$ ipython --no-banner

In [1]: import numpy as np

In [2]: import numpy.linalg as la

In [3]: np.set_printoptions(suppress=True, linewidth=200)

In [4]: J = np.load("arr.npy")

In [5]: J
Out[5]: 
array([[0., 1.],
       [1., 0.]])

In [6]: # a transition matrix

In [7]: Q, R = la.qr(J)

In [8]: R
Out[8]: 
array([[-1.,  0.],
       [ 0., -1.]])

In [9]: Q.T @ Q
Out[9]: 
array([[1., 0.],
       [0., 1.]])

In [10]: np.allclose(R.T @ R, J.T @ J)
Out[10]: True

In [11]: np.abs(np.diag(R))
Out[11]: array([1., 1.])

In [12]: ev, vecs = la.eigh(J)

In [13]: np.unique(ev.round(6) + 0, return_counts=True)[1]
Out[13]: array([1, 1])

In [14]: (ev > 1e-8).sum(), (ev < -1e-8).sum()
Out[14]: (np.int64(1), np.int64(1))

In [15]: np.round(vecs @ np.diag(ev) @ vecs.T, 1) + 0
Out[15]: 
array([[0., 1.],
       [1., 0.]])

In [16]: ev, vecs = la.eigh(J)

In [17]: x0 = np.array([-4, 2])

In [18]: np.abs(J).sum(axis=1).max(), np.abs(ev).max()
Out[18]: (np.float64(1.0), np.float64(1.0))

In [19]: np.round(la.eigvalsh(J[1:, 1:]), 1)
Out[19]: array([0.])

In [20]: np.round(vecs * np.maximum(ev, 0) @ vecs.T, 1)
Out[20]: 
array([[0.5, 0.5],
       [0.5, 0.5]])

In [21]: x0 @ J @ x0 / (x0 @ x0), ev[0], ev[-1]
Out[21]: (np.float64(-0.8), np.float64(-1.0), np.float64(1.0))

In [22]: np.allclose(J, J.T)
Out[22]: True

In [23]: np.allclose(J @ J.T, J.T @ J)
Out[23]: True

In [24]: np.round(np.sort(np.abs(la.eigvals(J))), 1)
Out[24]: array([1., 1.])

In [25]: np.round(la.matrix_power(J, 3), 1)
Out[25]: 
array([[0., 1.],
       [1., 0.]])

In [26]: np.round(la.det(J), 1)
Out[26]: np.float64(-1.0)

In [27]: W = np.array([[0, -3, 1, 1], [1, -1, 3, -1]])

In [28]: coef = np.array([2, 2, 0, 2])

In [29]: hid = np.maximum(J @ W + coef, 0)

In [30]: (hid > 0).mean(axis=0)
Out[30]: array([1. , 0.5, 1. , 1. ])

In [31]: (hid > 0).astype(int)
Out[31]: 
array([[1, 1, 1, 1],
       [1, 0, 1, 1]])

In [32]: hid
Out[32]: 
array([[3., 1., 3., 1.],
       [2., 0., 1., 3.]])

In [33]: basis = np.array([[0, -2], [-1, -2], [-2, -1], [-1, -1]])

In [34]: hid @ basis
Out[34]: 
array([[ -8., -12.],
       [ -5.,  -8.]])

In [35]: m1 = np.load("data.npy")

In [36]: m1.round(1)
Out[36]: 
array([[-0.1, -1. ],
       [-1. ,  0.1]])

In [37]: # orthonormal columns

In [38]: Q, vecs = la.qr(m1[:, :1])[0], la.qr(m1[:, 1:])[0]

In [39]: sigma = la.svd(Q.T @ vecs, compute_uv=False)

In [40]: round(la.norm(Q @ Q.T - vecs @ vecs.T, 2), 1)
Out[40]: np.float64(1.0)

In [41]: (sigma > 0.9).sum()
Out[41]: np.int64(0)

In [42]: sigma.round(1) + 0
Out[42]: array([0.])

In [43]: np.all(la.eigvalsh(m1) > 0)
Out[43]: np.False_

In [44]: round(float(la.eigvalsh(m1).min()), 1)
Out[44]: -1.0

In [45]: ev, vecs = la.eigh(m1)

In [46]: x0 = np.array([3, 3])

In [47]: (np.sign(vecs[:, -1].round(6)) == np.sign(vecs[0, -1].round(6))).astype(int)
Out[47]: array([1, 0])

In [48]: np.round(vecs * np.maximum(ev, 0) @ vecs.T, 1)
Out[48]: 
array([[ 0.5, -0.5],
       [-0.5,  0.5]])

In [49]: M = np.array([[3, 8, 8, 6, 0],
    ...:     [3, 6, 4, 8, 5],
    ...:     [8, 6, 9, 4, 4],
    ...:     [0, 8, 6, 3, 4],
    ...:     [3, 5, 4, 1, 1],
    ...:     [9, 5, 2, 6, 5]])

In [50]: M[:, 3] = -3 * M[:, 2]

In [51]: M
Out[51]: 
array([[  3,   8,   8, -24,   0],
       [  3,   6,   4, -12,   5],
       [  8,   6,   9, -27,   4],
       [  0,   8,   6, -18,   4],
       [  3,   5,   4, -12,   1],
       [  9,   5,   2,  -6,   5]])

In [52]: # rows and columns are dependent

In [53]: left, sigma, Vt = la.svd(M)

In [54]: sigma.round(1) + 0
Out[54]: array([50.3, 10. ,  5.8,  3.1,  0. ])

In [55]: out = left[:, :4] @ np.diag(sigma[:4]) @ Vt[:4]

In [56]: la.matrix_rank(out)
Out[56]: np.int64(4)

In [57]: la.matrix_rank(M, rtol=0.05)
Out[57]: np.int64(4)

In [58]: np.round(la.norm(M - out) / la.norm(M), 1)
Out[58]: np.float64(0.0)

In [59]: np.round(la.norm(M - out, 2), 1), round(float(sigma[4]), 1)
Out[59]: (np.float64(0.0), 0.0)

In [60]: np.round(M @ la.pinv(M) @ M, 1) + 0
Out[60]: 
array([[  3.,   8.,   8., -24.,   0.],
       [  3.,   6.,   4., -12.,   5.],
       [  8.,   6.,   9., -27.,   4.],
       [  0.,   8.,   6., -18.,   4.],
       [  3.,   5.,   4., -12.,   1.],
       [  9.,   5.,   2.,  -6.,   5.]])

In [61]: la.lstsq(M[:-1].T, M[-1])[2]
Out[61]: np.int32(4)

In [62]: round(la.norm(M), 1)
Out[62]: np.float64(51.7)

In [63]: M.shape
Out[63]: (6, 5)

In [64]: M.sum(axis=0)
Out[64]: array([ 26,  38,  33, -99,  19])

In [65]: la.matrix_rank(M)
Out[65]: np.int64(4)

In [66]: M - M[0]
Out[66]: 
array([[ 0,  0,  0,  0,  0],
       [ 0, -2, -4, 12,  5],
       [ 5, -2,  1, -3,  4],
       [-3,  0, -2,  6,  4],
       [ 0, -3, -4, 12,  1],
       [ 6, -3, -6, 18,  5]])

In [67]: np.count_nonzero(M)
Out[67]: np.int64(28)

In [68]: np.round(M.mean(axis=0), 1)
Out[68]: array([  4.3,   6.3,   5.5, -16.5,   3.2])

In [69]: la.cond(M) > 100
Out[69]: np.True_

In [70]: la.matrix_rank(M, rtol=0.1)
Out[70]: np.int64(3)

In [71]: np.argsort(-la.norm(M, axis=0).round(6), kind="stable")[:3]
Out[71]: array([3, 1, 2])

In [72]: f, g = M[5], M[4]

In [73]: f @ f
Out[73]: np.int64(171)

In [74]: p = (f @ g) / (f @ f) * f

In [75]: np.outer(f, g)
Out[75]: 
array([[  27,   45,   36, -108,    9],
       [  15,   25,   20,  -60,    5],
       [   6,   10,    8,  -24,    2],
       [ -18,  -30,  -24,   72,   -6],
       [  15,   25,   20,  -60,    5]])

In [76]: la.matrix_rank(np.outer(f, g))
Out[76]: np.int64(1)

In [77]: A = np.load("case0.npy")

In [78]: A
Out[78]: 
array([[0, 1, 0, 0, 0, 0],
       [3, 2, 0, 0, 0, 0],
       [0, 0, 3, 0, 0, 2],
       [0, 0, 0, 2, 3, 0],
       [0, 0, 0, 2, 0, 0],
       [0, 0, 2, 0, 0, 0]])

In [79]: # splits into 3 blocks

In [80]: rng = np.random.default_rng(40)

In [81]: lab = rng.permutation(6)

In [82]: lab
Out[82]: array([3, 1, 5, 4, 2, 0])

In [83]: out = A[lab][:, lab]

In [84]: np.trace(out)
Out[84]: np.int64(7)

In [85]: round(float(la.det(out)), 1), round(float(la.det(A[lab])), 1)
Out[85]: (-72.0, -72.0)

In [86]: out
Out[86]: 
array([[2, 0, 0, 3, 0, 0],
       [0, 2, 0, 0, 0, 3],
       [0, 0, 0, 0, 2, 0],
       [2, 0, 0, 0, 0, 0],
       [0, 0, 2, 0, 3, 0],
       [0, 1, 0, 0, 0, 0]])

In [87]: np.diag(out)
Out[87]: array([2, 2, 0, 0, 3, 0])

In [88]: lab = rng.integers(0, 3, 5)

In [89]: X = np.triu((lab[:, None] == lab) & (rng.random((5, 5)) < 0.8), 1).astype(int)

In [90]: X += X.T

In [91]: X
Out[91]: 
array([[0, 0, 0, 1, 0],
       [0, 0, 0, 0, 0],
       [0, 0, 0, 0, 1],
       [1, 0, 0, 0, 0],
       [0, 0, 1, 0, 0]])

In [92]: # symmetric

In [93]: np.allclose(X @ X.T, X.T @ X)
Out[93]: True

In [94]: np.round(np.abs(la.eigvals(X)).max(), 1)
Out[94]: np.float64(1.0)

In [95]: np.allclose(X[:-1].T @ la.lstsq(X[:-1].T, X[-1])[0], X[-1])
Out[95]: False

In [96]: la.lstsq(X[:-1].T, X[-1])[2]
Out[96]: np.int32(3)

In [97]: np.abs(np.diag(la.qr(X)[1])) > 1e-9
Out[97]: array([ True, False,  True,  True,  True])
